$ python -q
>>> import numpy as np
>>> from numpy import linalg as LA
>>> np.set_printoptions(precision=3, suppress=True, linewidth=120)
>>> def rnd(a):
...     return np.round(a, 3) + 0
... 
>>> mat = np.load("test8.npy")
>>> mat
array([[ 10.743,  10.495, -28.37 ],
       [  9.556,   8.741, -28.668],
       [  9.533,  11.421, -29.734],
       [ 10.803,  11.745, -30.245],
       [  9.122,   9.956, -28.428],
       [ 10.162,  10.402, -30.28 ],
       [  9.842,   9.919, -31.554],
       [  8.67 ,   9.601, -29.537],
       [  9.805,   9.768, -27.231],
       [ 10.328,   9.476, -30.986],
       [ 10.054,  11.935, -29.519],
       [  9.18 ,  10.654, -28.608],
       [ 10.8  ,   8.347, -31.736],
       [ 10.374,   9.425, -30.033],
       [ 10.395,  10.603, -30.753],
       [ 10.593,  10.468, -29.828],
       [  8.544,  10.174, -30.943],
       [ 12.414,  10.593, -31.252],
       [ 10.373,  10.351, -29.08 ],
       [  9.237,   8.471, -30.727],
       [  9.993,  12.105, -31.107],
       [ 10.599,  10.778, -30.105],
       [ 12.024,  10.314, -29.826]])
>>> Xs = mat - mat.mean(axis=0)
>>> V = LA.svd(Xs)[2][:1]
>>> Y = Xs - Xs @ V.T @ V
>>> rnd(LA.norm(Y) / LA.norm(Xs))
np.float64(0.739)
>>> print(rnd(np.diag(V.T @ V)))
[0.18  0.005 0.815]
>>> U, sig, Vt = LA.svd(mat)
>>> print(np.argmax(sig[:-1] / (sig[1:] + 1e-6)) + 1)
1
>>> Y = U[:, :1] @ np.diag(sig[:1]) @ Vt[:1]
>>> LA.matrix_rank(Y)
np.int64(1)
>>> print(rnd(LA.norm(mat - Y, 2)), rnd(sig[1]))
4.887 4.887
>>> cov = np.cov(mat, rowvar=False)
>>> print(rnd(np.corrcoef(mat[:, 1], mat[:, 0])[0, 1]))
0.172
>>> rnd(np.polyfit(mat[:, 1], mat[:, 0], 1))
array([0.16 , 8.495])
>>> P = mat @ LA.solve(mat.T @ mat, mat.T)
>>> rnd(P @ mat[:, 1])
array([10.495,  8.741, 11.421, 11.745,  9.956, 10.402,  9.919,  9.601,  9.768,  9.476, 11.935, 10.654,  8.347,  9.425,
       10.603, 10.468, 10.174, 10.593, 10.351,  8.471, 12.105, 10.778, 10.314])
>>> Y = np.c_[mat[:, :1] @ np.array([[1]]), np.array([2, 2, 1, -2, 1, 1, 1, -1, 2, 3, -1, -2, -3, 3, 1, 2, 1, -1, 2, 0, 3, 2, -1])]
>>> print(Y)
[[10.743  2.   ]
 [ 9.556  2.   ]
 [ 9.533  1.   ]
 [10.803 -2.   ]
 [ 9.122  1.   ]
 [10.162  1.   ]
 [ 9.842  1.   ]
 [ 8.67  -1.   ]
 [ 9.805  2.   ]
 [10.328  3.   ]
 [10.054 -1.   ]
 [ 9.18  -2.   ]
 [10.8   -3.   ]
 [10.374  3.   ]
 [10.395  1.   ]
 [10.593  2.   ]
 [ 8.544  1.   ]
 [12.414 -1.   ]
 [10.373  2.   ]
 [ 9.237  0.   ]
 [ 9.993  3.   ]
 [10.599  2.   ]
 [12.024 -1.   ]]
>>> rnd(LA.norm(Y - mat @ LA.lstsq(mat, Y)[0], axis=0))
array([0.   , 8.149])
>>> rnd(LA.norm(LA.qr(mat)[0].T @ Y, axis=0) ** 2 / ((Y ** 2).sum(axis=0) + 1e-12))
array([1.   , 0.149])
>>> data = np.load("a.npy")
>>> print(data)
[[ 0.006  1.346 -3.728]
 [ 2.252  2.279 -0.085]
 [ 1.003 -4.027 -0.22 ]]
>>> Y = data / LA.norm(data, axis=1, keepdims=True)
>>> cov = Y @ Y.T
>>> rnd(LA.norm(Y, axis=1))
array([1., 1., 1.])
>>> print((np.abs(cov) > 0.9).astype(int))
[[1 0 0]
 [0 1 0]
 [0 0 1]]
>>> np.argwhere(np.triu(np.abs(cov) > 0.95, 1))
array([], shape=(0, 2), dtype=int64)
>>> x0 = np.array([0, -1, 2])
>>> target = data @ x0
>>> beta, lr = np.zeros(3), 1 / LA.norm(data, 2) ** 2
>>> for i in range(20):
...     beta -= lr * data.T @ (data @ beta - target)
...     if i % 5 == 0: print(i, round(LA.norm(data @ beta - target), 3))
... 
0 2.674
5 0.104
10 0.013
15 0.003
>>> rnd(beta)
array([ 0., -1.,  2.])
>>> np.abs(data).max()
np.float64(4.027)
>>> np.count_nonzero(data)
np.int64(9)
>>> print(rnd(LA.svd(data, compute_uv=False)))
[5.   3.5  2.45]
>>> rnd(data - data[0])
array([[ 0.   ,  0.   ,  0.   ],
       [ 2.246,  0.933,  3.643],
       [ 0.997, -5.373,  3.508]])
>>> rnd(np.diff(data, axis=0))
array([[ 2.246,  0.933,  3.643],
       [-1.249, -6.306, -0.135]])
>>> U, sig, Vt = LA.svd(data, full_matrices=False)
>>> rnd(sig)
array([5.  , 3.5 , 2.45])
>>> print(rnd(sig / sig[0]))
[1.   0.7  0.49]
>>> np.allclose(U * sig @ Vt, data)
True
>>> rnd(U.T @ data @ Vt.T)
array([[5.  , 0.  , 0.  ],
       [0.  , 3.5 , 0.  ],
       [0.  , 0.  , 2.45]])
>>> rnd(np.cumsum(sig ** 2) / np.sum(sig ** 2))
array([0.578, 0.861, 1.   ])
>>> rnd(np.abs(Vt[0]))
array([0.062, 0.929, 0.366])
>>> rng = np.random.default_rng(937)
>>> labels = rng.permutation(3)
>>> Y = data[:, labels] * rng.choice([-1, 1], 3)
>>> Y
array([[-1.346,  3.728, -0.006],
       [-2.279,  0.085, -2.252],
       [ 4.027,  0.22 , -1.003]])
>>> U, _, Vt = LA.svd(data.T @ Y)
>>> rnd(U @ Vt)
array([[ 0.,  0., -1.],
       [-1.,  0.,  0.],
       [ 0., -1.,  0.]])
